$ python -q
>>> import numpy as np
>>> np.set_printoptions(precision=4, suppress=True, linewidth=100, sign=" ")
>>> rd = lambda a: np.round(a, 4) + 0
>>> arr = np.load("out2.npy")
>>> arr
array([[ 0.02,  2.  ,  2.  ],
       [ 1.  ,  2.02,  0.  ],
       [ 0.  ,  2.  ,  2.02]])
>>> np.argsort(-np.linalg.norm(arr, axis=0).round(6), kind="stable")[:3]
array([ 1,  2,  0])
>>> rd(np.abs(np.linalg.svd(arr)[2][-1]))
array([ 0.8212,  0.4066,  0.4005])
>>> rng = np.random.default_rng(338680)
>>> lab = rng.permutation(3)
>>> lab
array([ 0,  1,  2])
>>> B = arr[lab][:, lab]
>>> np.diag(B)
array([ 0.02,  2.02,  2.02])
>>> np.allclose(B, arr)
True
>>> rd(np.trace(B))
np.float64(4.06)
>>> print(B)
[[ 0.02  2.    2.  ]
 [ 1.    2.02  0.  ]
 [ 0.    2.    2.02]]
>>> rd(np.sort(np.abs(np.linalg.eigvals(B))))
array([ 0.02  ,  0.6058,  3.4342])
>>> A = np.load("dump.npy")
>>> A
array([[ 10,   0,   6,  11],
       [  0,   0,   0,   0],
       [  6,   0,   4,   6],
       [ 11,   0,   6,  13]])
>>> (A != 0).astype(int)
array([[ 1,  0,  1,  1],
       [ 0,  0,  0,  0],
       [ 1,  0,  1,  1],
       [ 1,  0,  1,  1]])
>>> np.flatnonzero(np.linalg.matrix_power((A != 0) + (A.T != 0) + np.eye(4), 4)[3])
array([ 0,  2,  3])
>>> K = np.load("a.npy")
>>> rd(K)
array([[ 0.7353, -0.3235,  0.3235, -0.5   ],
       [-0.3235,  0.6046,  0.3954, -0.6111],
       [ 0.3235,  0.3954,  0.6046,  0.6111],
       [-0.5   , -0.6111,  0.6111,  0.0556]])
>>> B = np.array([[5, 4], [3, 3], [2, 0], [5, 2]])
>>> np.linalg.matrix_rank(K @ B)
np.int64(2)
>>> rd(K @ B)
array([[ 0.8529,  0.9706],
       [-2.0686, -0.7026],
       [ 7.0686,  3.7026],
       [-2.8333, -3.7222]])
>>> np.vstack([K, B.T]).shape
(6, 4)
>>> [round(float(np.linalg.det(K[:i, :i])), 2) + 0 for i in range(1, 5)]
[0.74, 0.34, -0.06, -1.0]
>>> W1 = np.array([[1, -2, -1, 1, -2],
...     [-3, -2, 2, 2, -1],
...     [2, -1, -2, -1, 0],
...     [-2, -1, 2, 0, 0]])
>>> beta = np.array([1, -2, 4, 4, -3])
>>> hid = np.maximum(A @ W1 + beta, 0)
>>> hid
array([[ 1,  0,  4,  8,  0],
       [ 1,  0,  4,  4,  0],
       [ 3,  0,  2,  6,  0],
       [ 0,  0,  7,  9,  0]])
>>> print((hid > 0).mean(axis=0))
[ 0.75  0.    1.    1.    0.  ]
>>> basis = np.array([[2, -2, -1], [2, 3, -2], [-2, -1, 0], [-1, 2, 3], [3, -3, 3]])
>>> hid @ basis
array([[-14,  10,  23],
       [-10,   2,  11],
       [ -4,   4,  15],
       [-23,  11,  27]])
>>> W1 @ basis
array([[ -7,   1,   0],
       [-19,   5,  10],
       [  7,  -7,  -3],
       [-10,  -1,   4]])
>>> np.allclose(hid[:-1].T @ np.linalg.lstsq(hid[:-1].T, hid[-1])[0], hid[-1])
True
>>> rd(np.trace(np.linalg.pinv(hid) @ hid))
np.float64(3.0)
>>> np.linalg.lstsq(hid[:-1].T, hid[-1])[2]
np.int32(3)
>>> np.abs(np.diag(np.linalg.qr(hid)[1])) > 1e-9
array([ True, False,  True,  True])
>>> proj = np.triu(np.array([[-8, -3, -8], [7, 5, 8], [8, -6, -9]]), 1) + np.eye(3)
>>> B = proj @ arr @ np.linalg.inv(proj)
>>> print(rd(proj @ arr - arr @ proj))
[[ -3. -22. -32.]
 [  0.  19.   8.]
 [  0.   0. -16.]]
>>> feats = np.load("block2.npy")
>>> print(feats)
[[ 0.9     0.1     1.2     0.4   ]
 [-1.9    -0.2    -1.5     1.    ]
 [-0.0056  1.1287  2.1632 -0.5326]
 [ 0.1     1.1     2.1    -0.4   ]]
>>> x0 = np.array([2, 1, 8, 7])
>>> target = feats @ x0
>>> beta, lr = np.zeros(4), 1 / np.linalg.norm(feats, 2) ** 2
>>> for i in range(10):
...     beta -= lr * feats.T @ (feats @ beta - target)
...     if i % 2 == 0: print(i, round(np.linalg.norm(feats @ beta - target), 4))
... 
0 7.5404
2 6.7733
4 6.1373
6 5.5855
8 5.0943
>>> print(rd(np.linalg.cond(feats)))
90.3641
>>> np.linalg.cond(feats) > 100
np.False_
>>> print(np.linalg.matrix_rank(feats, rtol=0.1))
3
>>> rd(np.abs(np.linalg.svd(feats)[2][-1]))
array([ 0.3351,  0.8294,  0.3944,  0.2103])
>>> print(rd(np.linalg.norm(feats, 2) / np.linalg.norm(feats)))
0.896
>>> U, s, Vh = np.linalg.svd(feats)
>>> print(np.argmax(s[:-1] / (s[1:] + 1e-6)) + 1)
3
>>> rd(s)
array([ 4.1396,  1.8587,  0.8681,  0.0458])
>>> B = U[:, :3] @ np.diag(s[:3]) @ Vh[:3]
>>> np.linalg.matrix_rank(feats, rtol=0.05)
np.int64(3)
>>> proj = np.triu(np.array([[1, 2, 2, 2], [0, 1, 0, 2], [1, 2, 0, 1], [1, 2, 1, 0]]), 1) + np.eye(4)
>>> B = proj @ feats @ np.linalg.inv(proj)
>>> rd(np.trace(B)), np.trace(feats)
(np.float64(2.4632), np.float64(2.4632))
>>> x0 = np.array([0, 3, -3, 2])
>>> target = feats @ x0
>>> print(rd(target))
[-2.5     5.9    -4.1687 -3.8   ]
>>> print(rd(np.linalg.solve(feats, target + feats[:, 3])))
[ 0.  3. -3.  3.]
>>> print(rd(np.linalg.solve(feats.T, feats[1])))
[ 0.  1.  0.  0.]
>>> rd(np.linalg.solve(feats, target))
array([ 0.,  3., -3.,  2.])
>>> E = np.load("m.npy")
>>> E
array([[ 6,  7,  0,  5],
       [-2,  3,  2, -5],
       [-2,  3,  2, -5]])
>>> rd(np.linalg.norm(E, 2) / np.linalg.norm(E))
np.float64(0.7966)
>>> np.linalg.matrix_rank(E, rtol=0.1)
np.int64(2)
>>> U, s, Vh = np.linalg.svd(E)
>>> rd(s)
array([ 11.0949,   8.4205,   0.    ])
>>> B = U[:, :2] @ np.diag(s[:2]) @ Vh[:2]
>>> rd(np.linalg.norm(E - B, 2)), rd(s[2])
(np.float64(0.0), np.float64(0.0))
>>> rd(np.linalg.norm(E - B) / np.linalg.norm(E))
np.float64(0.0)
>>> np.linalg.matrix_rank(B)
np.int64(2)
>>> def softmax(z):
...     e = np.exp(z - z.max(axis=-1, keepdims=True))
...     return e / e.sum(axis=-1, keepdims=True)
... 
>>> rd(softmax(E[2] + -2))
array([ 0.0049,  0.7273,  0.2676,  0.0002])
>>> rd(softmax(E[2]))
array([ 0.0049,  0.7273,  0.2676,  0.0002])
>>> att = E @ E.T / np.sqrt(4)
>>> rd(softmax(att + np.triu(np.full(att.shape, -np.inf), 1)))
array([[ 1. ,  0. ,  0. ],
       [ 0. ,  1. ,  0. ],
       [ 0. ,  0.5,  0.5]])
>>> rd(softmax(att)[2] @ E)
array([-2.,  3.,  2., -5.])
>>> softmax(att).round(6).argmax(axis=1)
array([ 0,  1,  1])
>>> B = np.array([[9, -4, 8], [-4, -9, -1]])
>>> basis = np.kron(B, E)
>>> np.linalg.matrix_rank(basis)
np.int64(4)
>>> r0 = np.array([9, 8, 7])
>>> g = np.array([0, -2, 4])
>>> J = np.outer(r0, g)
>>> J
array([[  0, -18,  36],
       [  0, -16,  32],
       [  0, -14,  28]])
>>> r0, g = J[0], J[1]
>>> r0 @ g
np.int64(1440)
>>> r0 @ r0
np.int64(1620)
>>> pr = (r0 @ g) / (r0 @ r0) * r0
>>> np.outer(r0, g)
array([[   0,    0,    0],
       [   0,  288, -576],
       [   0, -576, 1152]])
>>> rd(np.linalg.norm(r0 + g) ** 2 + np.linalg.norm(r0 - g) ** 2)
np.float64(5800.0)
>>> pr
array([  0., -16.,  32.])
>>> g - pr
array([ 0.,  0.,  0.])
>>> U, s, Vh = np.linalg.svd(J)
>>> V = Vh[:(s > 1e-8).sum()]
>>> x0 = J[2] + 4 * J[1] + rng.integers(2) * np.eye(3)[2]
>>> x0
array([  0., -78., 156.])
>>> print(np.linalg.matrix_rank(np.vstack([J, x0])))
1
>>> rd(J @ np.linalg.pinv(J) @ J)
array([[  0., -18.,  36.],
       [  0., -16.,  32.],
       [  0., -14.,  28.]])
>>> np.linalg.lstsq(J[:-1].T, J[-1])[2]
np.int32(1)
>>> np.abs(np.diag(np.linalg.qr(J)[1])) > 1e-9
array([False,  True, False])
>>> X = np.loadtxt("mat.csv", delimiter=",")
>>> print(X)
[[-0.2635  2.6697 -2.8131]
 [-1.2453  2.9709  4.0388]
 [ 0.5051 -5.0342 -1.5631]
 [-0.0655 -6.7655  0.4566]
 [ 0.5237 -0.3427  1.1707]
 [-1.7481  2.3955  0.2916]
 [ 0.7451 -0.2184 -1.6319]
 [-0.4004 -5.8321 -5.5809]
 [-0.8311  2.7581 -0.8899]
 [ 2.225   3.6214 -1.2373]]
>>> r0 = np.array([2, 3, 0])
>>> rd(np.polyval(r0, X[0]))
array([-0.6516, 22.2637,  7.3878])
